% ipython --no-banner

In [1]: import numpy as np

In [2]: np.set_printoptions(precision=3, suppress=True, linewidth=140, floatmode="fixed")

In [3]: K = np.array([[-3, 8, -8], [-8, -3, 8], [8, -8, -3]])

In [4]: hat = np.triu(np.array([[-2, 2, 3], [-1, 0, -1], [-3, 1, 2]]), 1) + np.eye(3)

In [5]: Y = hat @ K @ np.linalg.inv(hat)

In [6]: hat @ K - K @ hat
Out[6]: 
array([[  8.000, -24.000,  24.000],
       [ -8.000,  24.000,  24.000],
       [  0.000, -16.000, -32.000]])

In [7]: data = np.loadtxt("run11.csv", delimiter=",")

In [8]: print(data)
[[ 0.451 -0.315 -0.238 -0.141 -0.026  0.086 -0.252]
 [-0.315  0.557  0.025 -0.030  0.311  0.220  0.026]
 [-0.238  0.025  0.797 -0.092 -0.212 -0.068 -0.215]
 [-0.141 -0.030 -0.092  0.954 -0.070 -0.011 -0.098]
 [-0.026  0.311 -0.212 -0.070  0.592 -0.208 -0.225]
 [ 0.086  0.220 -0.068 -0.011 -0.208  0.875 -0.072]
 [-0.252  0.026 -0.215 -0.098 -0.225 -0.072  0.772]]

In [9]: left, s, vt = np.linalg.svd(data)

In [10]: vecs = vt[:(s > 1e-8).sum()]

In [11]: rng = np.random.default_rng(84901)

In [12]: x0 = data[2] + -1 * data[4] + rng.integers(2) * np.eye(7)[5]

In [13]: x0
Out[13]: array([-0.212, -0.286,  1.010, -0.022, -0.805,  0.141,  0.010])

In [14]: vecs.T @ vecs
Out[14]: 
array([[ 0.451, -0.315, -0.238, -0.141, -0.026,  0.086, -0.252],
       [-0.315,  0.557,  0.025, -0.030,  0.311,  0.220,  0.026],
       [-0.238,  0.025,  0.797, -0.092, -0.212, -0.068, -0.215],
       [-0.141, -0.030, -0.092,  0.954, -0.070, -0.011, -0.098],
       [-0.026,  0.311, -0.212, -0.070,  0.592, -0.208, -0.225],
       [ 0.086,  0.220, -0.068, -0.011, -0.208,  0.875, -0.072],
       [-0.252,  0.026, -0.215, -0.098, -0.225, -0.072,  0.772]])

In [15]: Y = np.array([[0.5], [1.8], [-0.9], [0.5], [1.4]])

In [16]: W2 = np.array([[-0.5, -0.2, 2.0, 0.3, 0.6]])

In [17]: X = Y @ W2

In [18]: X
Out[18]: 
array([[-0.250, -0.100,  1.000,  0.150,  0.300],
       [-0.900, -0.360,  3.600,  0.540,  1.080],
       [ 0.450,  0.180, -1.800, -0.270, -0.540],
       [-0.250, -0.100,  1.000,  0.150,  0.300],
       [-0.700, -0.280,  2.800,  0.420,  0.840]])

In [19]: r = np.linalg.matrix_rank(X)

In [20]: r
Out[20]: np.int64(1)

In [21]: N = np.linalg.svd(X)[2][r:].T

In [22]: np.round(X @ N, 3) + 0
Out[22]: 
array([[0.000, 0.000, 0.000, 0.000],
       [0.000, 0.000, 0.000, 0.000],
       [0.000, 0.000, 0.000, 0.000],
       [0.000, 0.000, 0.000, 0.000],
       [0.000, 0.000, 0.000, 0.000]])

In [23]: f = np.array([0, 0, 0])

In [24]: np.cross(X[0, :3], X[1, :3])
Out[24]: array([0.000, 0.000, 0.000])

In [25]: np.polyval(f, X[0])
Out[25]: array([0.000, 0.000, 0.000, 0.000, 0.000])

In [26]: def softmax(z):
    ...:     e = np.exp(z - z.max(axis=-1, keepdims=True))
    ...:     return e / e.sum(axis=-1, keepdims=True)
    ...: 

In [27]: softmax(X[4] + 3)
Out[27]: array([0.023, 0.035, 0.764, 0.071, 0.108])

In [28]: np.round(softmax(10 * X[4]), 3) + 0
Out[28]: array([0.000, 0.000, 1.000, 0.000, 0.000])

In [29]: S = X @ X.T / np.sqrt(5)

In [30]: print(softmax(S).round(6).argmax(axis=1))
[1 1 2 1 1]

In [31]: np.linalg.cond(X) > 100
Out[31]: np.True_

In [32]: np.argsort(-np.linalg.norm(X, axis=0).round(6), kind="stable")[:3]
Out[32]: array([2, 4, 0])

In [33]: [round(float(x), 3) for x in np.linalg.svd(X, compute_uv=False)[:3]]
Out[33]: [5.555, 0.0, 0.0]

In [34]: left, s, vt = np.linalg.svd(X)

In [35]: vecs = vt[:(s > 1e-8).sum()]

In [36]: x0 = X[4] + 3 * X[0] + rng.integers(2) * np.eye(5)[4]

In [37]: x0
Out[37]: array([-1.450, -0.580,  5.800,  0.870,  2.740])

In [38]: print(np.linalg.matrix_rank(np.vstack([X, x0])))
2

In [39]: f = np.array([0, -4, -1, 1]) + 0.5

In [40]: m1 = np.outer(f, f) / (f @ f)

In [41]: m1
Out[41]: 
array([[ 0.017, -0.117, -0.017,  0.050],
       [-0.117,  0.817,  0.117, -0.350],
       [-0.017,  0.117,  0.017, -0.050],
       [ 0.050, -0.350, -0.050,  0.150]])

In [42]: lab = rng.permutation(4)

In [43]: lab
Out[43]: array([0, 1, 3, 2])

In [44]: Y = m1[lab][:, lab]

In [45]: np.allclose(Y, m1)
Out[45]: False

In [46]: print(Y)
[[ 0.017 -0.117  0.050 -0.017]
 [-0.117  0.817 -0.350  0.117]
 [ 0.050 -0.350  0.150 -0.050]
 [-0.017  0.117 -0.050  0.017]]

In [47]: np.round(np.linalg.det(Y), 3), round(float(np.linalg.det(m1[lab])), 3)
Out[47]: (np.float64(-0.0), -0.0)

In [48]: np.round(np.sort(np.abs(np.linalg.eigvals(Y))), 3) + 0
Out[48]: array([0.000, 0.000, 0.000, 1.000])

In [49]: x0 = np.array([3, 5, -1, 3])

In [50]: print(np.trace(m1))
1.0

In [51]: (x0 - m1 @ x0) @ (m1 @ x0)
Out[51]: np.float64(0.0)

In [52]: m1 @ x0
Out[52]: array([-0.367,  2.567,  0.367, -1.100])

In [53]: evals, vecs = np.linalg.eigh(m1)

In [54]: x0 = np.array([-1, 7, -9, 5])

In [55]: np.abs(m1).sum(axis=1).max(), np.round(np.abs(evals).max(), 3)
Out[55]: (np.float64(1.4), np.float64(1.0))

In [56]: np.round(np.linalg.eigvalsh(m1[1:, 1:]), 3) + 0
Out[56]: array([0.000, 0.000, 0.983])

In [57]: round(float(x0 @ m1 @ x0 / (x0 @ x0)), 3), round(evals[0], 3), np.round(evals[-1], 3)
Out[57]: (0.072, np.float64(-0.0), np.float64(1.0))

In [58]: np.kron(np.eye(2, dtype=int), m1)
Out[58]: 
array([[ 0.017, -0.117, -0.017,  0.050,  0.000, -0.000, -0.000,  0.000],
       [-0.117,  0.817,  0.117, -0.350, -0.000,  0.000,  0.000, -0.000],
       [-0.017,  0.117,  0.017, -0.050, -0.000,  0.000,  0.000, -0.000],
       [ 0.050, -0.350, -0.050,  0.150,  0.000, -0.000, -0.000,  0.000],
       [ 0.000, -0.000, -0.000,  0.000,  0.017, -0.117, -0.017,  0.050],
       [-0.000,  0.000,  0.000, -0.000, -0.117,  0.817,  0.117, -0.350],
       [-0.000,  0.000,  0.000, -0.000, -0.017,  0.117,  0.017, -0.050],
       [ 0.000, -0.000, -0.000,  0.000,  0.050, -0.350, -0.050,  0.150]])

In [59]: np.round(np.linalg.det(m1[::-1]), 3)
Out[59]: np.float64(-0.0)

In [60]: np.round(np.linalg.det(m1.T), 3)
Out[60]: np.float64(-0.0)

In [61]: Y = np.array([[1, 1, 0], [0, 2, 2], [1, 2, 2]])

In [62]: F = np.tril(Y)

In [63]: F
Out[63]: 
array([[1, 0, 0],
       [0, 2, 0],
       [1, 2, 2]])

In [64]: np.kron(np.eye(2, dtype=int), F)
Out[64]: 
array([[1, 0, 0, 0, 0, 0],
       [0, 2, 0, 0, 0, 0],
       [1, 2, 2, 0, 0, 0],
       [0, 0, 0, 1, 0, 0],
       [0, 0, 0, 0, 2, 0],
       [0, 0, 0, 1, 2, 2]])

In [65]: np.round(np.linalg.det(F.T), 3)
Out[65]: np.float64(4.0)

In [66]: np.round(np.linalg.det(F[::-1]), 3)
Out[66]: np.float64(-4.0)
